$ python -q
>>> import numpy as np
>>> import numpy.linalg as la
>>> np.set_printoptions(precision=2, suppress=True, linewidth=200)
>>> W0 = np.array([[2, 1, -5, 0], [-3, 1, 5, 2], [-1, -1, 2, -5], [2, 2, -2, -1]])
>>> W0[:, 1] = -3 * W0[:, 0]
>>> W0
array([[ 2, -6, -5,  0],
       [-3,  9,  5,  2],
       [-1,  3,  2, -5],
       [ 2, -6, -2, -1]])
>>> Uu, sigma, vt = la.svd(W0)
>>> np.argmax(sigma[:-1] / (sigma[1:] + 1e-6)) + 1
np.int64(3)
>>> Y = Uu[:, :3] @ np.diag(sigma[:3]) @ vt[:3]
>>> la.matrix_rank(W0, rtol=0.05)
np.int64(3)
>>> rank = la.matrix_rank(W0)
>>> rank
np.int64(3)
>>> ns = la.svd(W0)[2][rank:].T
>>> [int(la.matrix_rank(W0[:i])) for i in range(1, len(W0) + 1)]
[1, 2, 3, 3]
>>> [int(la.matrix_rank(np.delete(W0, i, axis=0))) for i in range(4)]
[3, 3, 3, 3]
>>> [int(la.matrix_rank(W0[:, :j + 1])) for j in range(4)]
[1, 1, 2, 3]
>>> np.round(ns[:, 0] / ns[np.abs(ns[:, 0]).round(6).argmax(), 0], 2) + 0
array([1.  , 0.33, 0.  , 0.  ])
>>> m1 = np.load("case8.npy")
>>> m1
array([[-3, -2],
       [-2, -3]])
>>> W = np.array([[-9, -5, 6, 3, 4],
...     [6, 6, -8, -7, -1],
...     [-4, -6, -2, -4, 7],
...     [8, -2, 5, -5, -3]])
>>> beta = np.array([-1, 0, 4, 5, -5])
>>> act = np.maximum(W0 @ W + beta, 0)
>>> (act > 0).mean(axis=0)
array([0.25, 0.5 , 0.5 , 0.5 , 0.5 ])
>>> la.matrix_rank(act)
np.int64(4)
>>> act
array([[ 0,  0, 74, 73,  0],
       [76, 35,  0,  0,  3],
       [ 0, 21,  0,  0, 17],
       [ 0,  0, 63, 66,  0]])
>>> cent = np.array([[0, 2, -3], [4, -2, -4], [-2, -2, -4], [1, 0, -3], [-4, -2, 2]])
>>> act @ cent
array([[ -75, -148, -515],
       [ 128,   76, -362],
       [  16,  -76,  -50],
       [ -60, -126, -450]])
>>> np.round(la.eigvalsh(m1).min(), 2)
np.float64(-5.0)
>>> try:
...     la.cholesky(m1)
... except la.LinAlgError as e:
...     print(e)
... 
Matrix is not positive definite
>>> rng = np.random.default_rng(190230)
>>> lab = rng.permutation(2)
>>> lab
array([1, 0])
>>> Y = m1[lab][:, lab]
>>> np.trace(Y)
np.int64(-6)
>>> Y
array([[-3, -2],
       [-2, -3]])
>>> np.sort(np.abs(la.eigvals(Y)))
array([1., 5.])
>>> m1 @ m1
array([[13, 12],
       [12, 13]])
>>> np.sort(np.abs(la.eigvals(m1)))
array([1., 5.])
>>> la.matrix_power(m1, 4)
array([[313, 312],
       [312, 313]])
>>> mat = np.load("data.npy")
>>> mat
array([[0, 0, 1, 0],
       [0, 0, 0, 1],
       [1, 0, 0, 0],
       [0, 1, 0, 0]])
>>> vals, evecs = la.eigh(mat)
>>> x = np.array([2, 0, 0, 1])
>>> np.round(evecs * np.abs(vals) @ evecs.T, 2) + 0
array([[1., 0., 0., 0.],
       [0., 1., 0., 0.],
       [0., 0., 1., 0.],
       [0., 0., 0., 1.]])
>>> np.abs(mat).sum(axis=1).max(), np.abs(vals).max()
(np.int64(1), np.float64(1.0))
>>> np.trace(mat @ mat @ mat) // 6
np.int64(0)
>>> np.argwhere(np.triu(mat))
array([[0, 2],
       [1, 3]])
>>> L = np.diag(mat.sum(axis=1)) - mat
>>> L @ np.ones(4)
array([0., 0., 0., 0.])
>>> (la.eigvalsh(L) < 1e-8).sum()
np.int64(2)
>>> L
array([[ 1,  0, -1,  0],
       [ 0,  1,  0, -1],
       [-1,  0,  1,  0],
       [ 0, -1,  0,  1]])
>>> la.matrix_rank(L)
np.int64(2)
>>> lab = rng.permutation(4)
>>> lab
array([1, 2, 0, 3])
>>> Y = mat[lab][:, lab]
>>> np.allclose(Y, mat)
False
>>> np.sort(np.abs(la.eigvals(Y)))
array([1., 1., 1., 1.])
>>> round(float(la.det(Y)), 2), np.round(la.det(mat[lab]), 2)
(1.0, np.float64(1.0))
>>> J = np.load("run4.npy")
>>> J
array([[0.17, 0.07, 0.37],
       [0.07, 0.03, 0.16],
       [0.37, 0.16, 0.8 ]])
>>> rank = la.matrix_rank(J)
>>> rank
np.int64(1)
>>> ns = la.svd(J)[2][rank:].T
>>> ns @ ns.T
array([[ 0.83, -0.07, -0.37],
       [-0.07,  0.97, -0.16],
       [-0.37, -0.16,  0.2 ]])
>>> np.allclose(J @ ns, 0)
True
>>> vals, evecs = la.eigh(J)
>>> np.round(evecs.T @ J @ evecs, 2) + 0
array([[0., 0., 0.],
       [0., 0., 0.],
       [0., 0., 1.]])
>>> np.round(evecs.T @ evecs, 2) + 0
array([[1., 0., 0.],
       [0., 1., 0.],
       [0., 0., 1.]])
>>> np.unique(vals.round(6) + 0, return_counts=True)[1]
array([2, 1])
>>> evecs @ np.diag(vals) @ evecs.T
array([[0.17, 0.07, 0.37],
       [0.07, 0.03, 0.16],
       [0.37, 0.16, 0.8 ]])
>>> vals.round(2) + 0
array([0., 0., 1.])
>>> x = np.array([2, 1, 2])
>>> np.eye(3) - J
array([[ 0.83, -0.07, -0.37],
       [-0.07,  0.97, -0.16],
       [-0.37, -0.16,  0.2 ]])
>>> np.trace(J)
np.float64(1.0)
>>> round((x - J @ x) @ (J @ x), 2)
np.float64(0.0)
>>> J @ J @ x
array([1.16, 0.5 , 2.49])
>>> la.eigvalsh(2 * J - np.eye(3))
array([-1., -1.,  1.])
>>> Uu, sigma, vt = la.svd(J)
>>> np.argmax(sigma[:-1] / (sigma[1:] + 1e-6)) + 1
np.int64(1)
>>> Y = Uu[:, :1] @ np.diag(sigma[:1]) @ vt[:1]
>>> round(la.norm(J - Y) / la.norm(J), 2)
np.float64(0.0)
>>> la.matrix_rank(Y)
np.int64(1)
>>> round(la.norm(J - Y, 2), 2), np.round(sigma[1], 2)
(np.float64(0.0), np.float64(0.0))
>>> la.matrix_rank(J, rtol=0.05)
np.int64(1)
>>> np.round(np.abs(J - Y).max(), 2)
np.float64(0.0)
>>> vals, evecs = la.eigh(J)
>>> x = np.array([-2, -2, 0])
>>> evecs * np.abs(vals) @ evecs.T
array([[0.17, 0.07, 0.37],
       [0.07, 0.03, 0.16],
       [0.37, 0.16, 0.8 ]])
>>> np.round(x @ J @ x, 2)
np.float64(1.41)
>>> F = np.load("layer1.npy")
>>> F
array([[0, 0, 0, 1],
       [0, 0, 1, 0],
       [0, 1, 0, 0],
       [1, 0, 0, 0]])
>>> # symmetric, so the eigenvalues are real
>>> x = np.array([2, -1])
>>> rhs = m1 @ x
>>> rhs
array([-4, -1])
>>> np.round(la.solve(m1, rhs + m1[:, 1]), 2) + 0
array([2., 0.])
>>> la.solve(m1, 4 * rhs)
array([ 8., -4.])
>>> la.solve(m1.T, m1[1])
array([-0.,  1.])
>>> X = np.load("arr.npy")
>>> X
array([[-0.01,  0.76, -2.56],
       [-2.47,  0.5 ,  0.47],
       [ 1.  ,  2.66,  0.66]])
>>> x = np.array([2, -3, 4])
>>> rhs = X @ x
>>> beta, lr = np.zeros(3), 1 / la.norm(X, 2) ** 2
>>> for i in range(3):
...     beta -= lr * X.T @ (X @ beta - rhs)
...     if i % 1 == 0: print(i, round(la.norm(X @ beta - rhs), 2))
... 
0 3.93
1 1.3
2 0.44
>>> beta
array([ 1.86, -2.9 ,  3.93])
>>> x = np.array([5, 5, 1])
>>> rhs = X @ x
>>> rhs
array([ 1.19, -9.38, 18.96])
>>> la.solve(X.T, X[2])
array([-0., -0.,  1.])
>>> la.solve(X, rhs + X[:, 0])
array([6., 5., 1.])
>>> la.solve(X, rhs)
array([5., 5., 1.])
>>> la.solve(X, X[:, 2])
array([-0.,  0.,  1.])
>>> proj = np.triu(np.array([[-2, 2, -2], [2, -1, 3], [-1, -3, 3]]), 1) + np.eye(3)
>>> Y = proj @ X @ la.inv(proj)
>>> np.poly(Y)
array([  1.  ,  -1.15,   3.51, -19.71])
>>> np.round(la.det(Y), 2)
np.float64(19.71)
>>> proj @ X - X @ proj
array([[-6.94, -4.3 , -2.68],
       [ 3.  , 12.92, -4.46],
       [ 0.  , -2.  , -5.98]])
>>> Y
array([[ -6.95,  10.34, -47.86],
       [  0.53,   7.42, -18.75],
       [  1.  ,   0.66,   0.68]])
>>> round(float(la.det(2 * X)), 2), round(la.det(X), 2)
(157.64, np.float64(19.71))
>>> np.einsum("ii->", X)
np.float64(1.15)
>>> np.round(np.einsum("ij,ji->", X, X), 2)
np.float64(-5.69)
>>> Y = np.array([[1, 3, 1], [2, 0, 3], [-1, -2, -3]])
>>> Y.T @ X.T
array([[ 4.07, -1.94,  5.66],
       [ 5.09, -8.35,  1.68],
       [ 9.95, -2.38,  7.  ]])
>>> X @ Y
array([[ 4.07,  5.09,  9.95],
       [-1.94, -8.35, -2.38],
       [ 5.66,  1.68,  7.  ]])
>>> np.einsum("ij,ij->i", X, X)
array([7.13, 6.57, 8.51])
